% python3 -q
>>> import numpy as np
>>> np.set_printoptions(precision=3, suppress=True, linewidth=100)
>>> m1 = np.load("x.npy")
>>> m1
array([[ 3.02, -2.  ,  0.  , -1.  ,  1.  , -2.  ,  1.  , -3.  , -2.  ],
       [-2.  ,  3.02,  1.  ,  2.  ,  1.  , -2.  ,  3.  , -2.  , -2.  ],
       [-1.  ,  3.  ,  1.02, -3.  , -2.  , -2.  , -2.  , -3.  , -2.  ],
       [ 0.  , -2.  , -1.  , -0.98, -1.  , -2.  , -3.  , -2.  , -2.  ],
       [-1.  ,  1.  , -3.  ,  3.  , -2.98,  2.  , -3.  ,  1.  ,  0.  ],
       [ 2.  ,  3.  , -2.  , -3.  ,  3.  ,  0.02, -1.  ,  2.  ,  0.  ],
       [ 3.  , -3.  , -2.  ,  0.  ,  1.  ,  3.  , -1.98, -1.  , -1.  ],
       [-3.  ,  1.  , -3.  ,  3.  ,  1.  ,  3.  ,  2.  ,  0.02, -2.  ],
       [ 3.  , -2.  ,  0.  , -1.  ,  1.  , -2.  ,  1.  , -3.  , -1.98]])
>>> O, Rm = np.linalg.qr(m1)
>>> np.allclose(Rm.T @ Rm, m1.T @ m1)
True
>>> np.abs(np.diag(Rm))
array([6.791, 5.747, 5.381, 4.174, 4.504, 4.297, 2.234, 4.076, 0.017])
>>> np.round(O.T @ O, 3) + 0
array([[1., 0., 0., 0., 0., 0., 0., 0., 0.],
       [0., 1., 0., 0., 0., 0., 0., 0., 0.],
       [0., 0., 1., 0., 0., 0., 0., 0., 0.],
       [0., 0., 0., 1., 0., 0., 0., 0., 0.],
       [0., 0., 0., 0., 1., 0., 0., 0., 0.],
       [0., 0., 0., 0., 0., 1., 0., 0., 0.],
       [0., 0., 0., 0., 0., 0., 1., 0., 0.],
       [0., 0., 0., 0., 0., 0., 0., 1., 0.],
       [0., 0., 0., 0., 0., 0., 0., 0., 1.]])
>>> np.round(O @ Rm, 3) + 0
array([[ 3.02, -2.  ,  0.  , -1.  ,  1.  , -2.  ,  1.  , -3.  , -2.  ],
       [-2.  ,  3.02,  1.  ,  2.  ,  1.  , -2.  ,  3.  , -2.  , -2.  ],
       [-1.  ,  3.  ,  1.02, -3.  , -2.  , -2.  , -2.  , -3.  , -2.  ],
       [ 0.  , -2.  , -1.  , -0.98, -1.  , -2.  , -3.  , -2.  , -2.  ],
       [-1.  ,  1.  , -3.  ,  3.  , -2.98,  2.  , -3.  ,  1.  ,  0.  ],
       [ 2.  ,  3.  , -2.  , -3.  ,  3.  ,  0.02, -1.  ,  2.  ,  0.  ],
       [ 3.  , -3.  , -2.  ,  0.  ,  1.  ,  3.  , -1.98, -1.  , -1.  ],
       [-3.  ,  1.  , -3.  ,  3.  ,  1.  ,  3.  ,  2.  ,  0.02, -2.  ],
       [ 3.  , -2.  ,  0.  , -1.  ,  1.  , -2.  ,  1.  , -3.  , -1.98]])
>>> np.round(abs(Rm[0, 0]), 3), round(np.linalg.norm(m1[:, 0]), 3)
(np.float64(6.791), np.float64(6.791))
>>> x = np.array([2, -2, -2, 2, -2, -1, -2, 2, 2])
>>> np.einsum("ij,j->i", m1, x)
array([ -3.96, -22.04, -16.04,   6.04,  19.96,  -4.02,  10.96,  -8.96,  -3.96])
>>> (m1 * x).sum(axis=1)
array([ -3.96, -22.04, -16.04,   6.04,  19.96,  -4.02,  10.96,  -8.96,  -3.96])
>>> m1 @ (2 * x)
array([ -7.92, -44.08, -32.08,  12.08,  39.92,  -8.04,  21.92, -17.92,  -7.92])
>>> m1 * x
array([[ 6.04,  4.  , -0.  , -2.  , -2.  ,  2.  , -2.  , -6.  , -4.  ],
       [-4.  , -6.04, -2.  ,  4.  , -2.  ,  2.  , -6.  , -4.  , -4.  ],
       [-2.  , -6.  , -2.04, -6.  ,  4.  ,  2.  ,  4.  , -6.  , -4.  ],
       [ 0.  ,  4.  ,  2.  , -1.96,  2.  ,  2.  ,  6.  , -4.  , -4.  ],
       [-2.  , -2.  ,  6.  ,  6.  ,  5.96, -2.  ,  6.  ,  2.  ,  0.  ],
       [ 4.  , -6.  ,  4.  , -6.  , -6.  , -0.02,  2.  ,  4.  ,  0.  ],
       [ 6.  ,  6.  ,  4.  ,  0.  , -2.  , -3.  ,  3.96, -2.  , -2.  ],
       [-6.  , -2.  ,  6.  ,  6.  , -2.  , -3.  , -4.  ,  0.04, -4.  ],
       [ 6.  ,  4.  , -0.  , -2.  , -2.  ,  2.  , -2.  , -6.  , -3.96]])
>>> W0 = np.array([[1, -1, 3, 1], [-3, -3, 2, 1], [2, 2, -3, -1], [1, 1, 1, -1]])
>>> other = np.array([[0, 1, 1], [0, -2, 2]])
>>> cent = np.kron(other, W0)
>>> np.linalg.matrix_rank(cent)
np.int64(8)
>>> O = W0.astype(float).copy()
>>> for j in range(4):
...     O[:, j] -= O[:, :j] @ (O[:, :j].T @ O[:, j])
...     O[:, j] /= np.linalg.norm(O[:, j])
... 
>>> O.round(3) + 0
array([[ 0.258, -0.966,  0.   ,  0.   ],
       [-0.775, -0.207, -0.154, -0.577],
       [ 0.516,  0.138, -0.617, -0.577],
       [ 0.258,  0.069,  0.772, -0.577]])
>>> np.round(O.T @ O, 3) + 0
array([[1., 0., 0., 0.],
       [0., 1., 0., 0.],
       [0., 0., 1., 0.],
       [0., 0., 0., 1.]])
>>> J = np.array([[5, 5, 5, 5, 5, 5, 5, 5],
...     [5, 10, 10, 10, 10, 10, 10, 10],
...     [5, 10, 15, 15, 15, 15, 15, 15],
...     [5, 10, 15, 20, 20, 20, 20, 20],
...     [5, 10, 15, 20, 25, 25, 25, 25],
...     [5, 10, 15, 20, 25, 30, 30, 30],
...     [5, 10, 15, 20, 25, 30, 35, 35],
...     [5, 10, 15, 20, 25, 30, 35, 40]])
>>> L = np.linalg.cholesky(J)
>>> round(np.prod(np.diag(L)) ** 2, 3), round(np.linalg.det(J), 3)
(np.float64(390625.0), np.float64(390625.0))
>>> np.linalg.eigvalsh(J).min() > 0
np.True_
>>> other = np.array([[-2, -7],
...     [0, -5],
...     [0, -3],
...     [-2, 9],
...     [2, -6],
...     [9, -8],
...     [-3, -6],
...     [5, -4]])
>>> J @ other
array([[  45, -150],
       [ 100, -265],
       [ 155, -355],
       [ 210, -430],
       [ 275, -550],
       [ 330, -640],
       [ 340, -690],
       [ 365, -710]])
>>> np.linalg.matrix_rank(np.vstack([J, other.T]))
np.int64(8)
>>> other @ J
Traceback (most recent call last):
  File "<python-input-30>", line 1, in <module>
    other @ J
    ~~~~~~^~~
ValueError: matmul: Input operand 1 has a mismatch in its core dimension 0, with gufunc signature (n?,k),(k,m?)->(n?,m?) (size 8 is different from 2)
>>> rng = np.random.default_rng(7237)
>>> labels = rng.permutation(8)
>>> labels
array([3, 0, 5, 1, 4, 6, 2, 7])
>>> other = J[labels][:, labels]
>>> np.trace(other)
np.int64(180)
>>> cov = J.T @ J
>>> np.diag(cov)
array([ 200,  725, 1475, 2350, 3250, 4075, 4725, 5100])
>>> np.linalg.matrix_rank(cov)
np.int64(8)
>>> np.allclose(cov, cov.T)
True
>>> x = np.ones(8)
>>> for _ in range(4):
...     x = J @ x
...     x /= np.linalg.norm(x)
...     print(round(x @ J @ x, 3))
... 
146.638
146.824
146.826
146.826
>>> round(np.linalg.eigvalsh(J)[-1], 3)
np.float64(146.826)
>>> F = np.loadtxt("run1.csv", delimiter=",")
>>> F
array([[-0.838, -9.515, -1.   ],
       [ 1.578, -2.265, -1.   ],
       [ 3.81 ,  4.43 , -1.   ],
       [ 2.01 , -0.97 , -1.   ],
       [ 1.742, -1.774, -1.   ],
       [ 2.513,  0.539, -1.   ],
       [-0.099, -7.298, -1.   ],
       [ 1.961, -1.117, -1.   ],
       [ 1.811, -1.568, -1.   ],
       [ 1.728, -1.815, -1.   ],
       [ 1.547, -2.358, -1.   ],
       [ 0.471, -5.586, -1.   ],
       [ 0.922, -4.233, -1.   ],
       [ 0.869, -4.394, -1.   ],
       [ 0.407, -5.779, -1.   ],
       [ 2.744,  1.233, -1.   ],
       [ 3.119,  2.357, -1.   ],
       [ 1.054, -3.838, -1.   ],
       [ 3.024,  2.071, -1.   ],
       [ 2.222, -0.333, -1.   ],
       [ 3.347,  3.041, -1.   ],
       [ 1.724, -1.829, -1.   ],
       [ 2.507,  0.521, -1.   ],
       [ 1.095, -3.716, -1.   ],
       [ 0.796, -4.611, -1.   ],
       [ 1.153, -3.542, -1.   ],
       [ 1.652, -2.044, -1.   ],
       [ 4.513,  6.54 , -1.   ],
       [ 1.941, -1.176, -1.   ],
       [ 1.923, -1.232, -1.   ],
       [ 1.068, -3.796, -1.   ],
       [ 0.848, -4.455, -1.   ]])
>>> U, s, vt = np.linalg.svd(F)
>>> V = vt[:(s > 1e-8).sum()]
>>> x = F[24] + 4 * F[1] + rng.integers(2) * np.eye(3)[0]
>>> x
array([  7.11, -13.67,  -5.  ])
>>> np.allclose(V.T @ V @ x, x)
True
>>> np.round(np.linalg.norm(x - V.T @ V @ x), 3)
np.float64(0.0)
>>> feats = np.loadtxt("m.csv", delimiter=",")
>>> feats
array([[ 0.984,  0.986,  0.08 , -0.551,  0.363,  0.77 , -0.178, -0.363,  0.345],
       [-0.996,  0.05 ,  0.778, -0.544,  0.647,  0.793,  0.854,  0.629,  0.675],
       [ 0.867,  0.592,  0.94 ,  0.354, -0.515, -0.744,  0.981,  0.454,  0.963],
       [-1.   , -0.851,  0.994, -0.446,  0.881,  0.721,  0.997,  0.97 ,  0.976],
       [-0.572, -1.   , -0.996,  0.53 , -1.   , -0.998,  1.   , -0.983,  0.235],
       [ 0.9  , -0.848,  0.814,  0.862, -0.872, -0.988,  0.939,  0.354,  0.859],
       [ 0.91 ,  0.872, -0.09 ,  0.226,  0.963,  0.3  , -0.992,  0.168, -0.74 ],
       [ 0.965, -0.99 , -0.978,  0.04 , -1.   , -0.948,  0.999, -0.97 ,  0.345],
       [-0.3  , -0.937,  0.996,  0.957, -0.07 , -0.997,  0.985,  0.935,  0.983],
       [-0.774, -0.892,  0.984,  0.935,  0.881, -0.982,  0.226,  0.939,  0.804],
       [-0.414,  0.11 ,  0.544,  0.422,  0.934, -0.178, -0.898,  0.598, -0.31 ],
       [-1.   , -0.927, -0.999, -0.999, -1.   ,  0.999,  1.   , -0.995,  0.31 ],
       [ 0.879,  0.422, -0.273, -0.67 , -0.996,  0.197,  0.999, -0.77 ,  0.905],
       [-1.   ,  0.845, -0.982, -1.   , -0.95 ,  1.   ,  0.998, -0.917, -0.149],
       [-0.53 ,  0.909,  0.454, -0.515,  0.937,  0.879, -0.68 ,  0.371, -0.01 ],
       [ 0.711, -0.01 ,  0.629,  0.217, -0.8  , -0.658,  0.954,  0.04 ,  0.837],
       [ 0.988, -0.07 , -0.397,  0.515, -0.731, -0.814, -0.226, -0.446, -0.119],
       [ 1.   ,  0.31 ,  0.264,  0.98 , -0.726, -0.999, -0.879, -0.354,  0.159],
       [ 1.   ,  0.999, -0.998, -0.604,  0.604,  0.923, -1.   , -0.978, -0.996],
       [ 0.544,  0.207, -0.821, -0.641, -0.933,  0.611,  0.757, -0.762, -0.11 ]])
>>> other = W0 ** -1
Traceback (most recent call last):
  File "<python-input-53>", line 1, in <module>
    other = W0 ** -1
            ~~~^^~~~
ValueError: Integers to negative integer powers are not allowed.
>>> other = np.linalg.inv(W0)
>>> (np.abs(other) > 1e-9).astype(int)
array([[1, 1, 1, 1],
       [1, 1, 1, 1],
       [0, 1, 1, 1],
       [0, 1, 1, 1]])
>>> np.allclose(other, W0.T)
False
>>> np.linalg.inv(other)
array([[ 1., -1.,  3.,  1.],
       [-3., -3.,  2.,  1.],
       [ 2.,  2., -3., -1.],
       [ 1.,  1.,  1., -1.]])
>>> round(float(np.linalg.slogdet(W0)[0]), 3)
-1.0
>>> round(float(np.linalg.det(W0) * np.linalg.det(other)), 3)
1.0
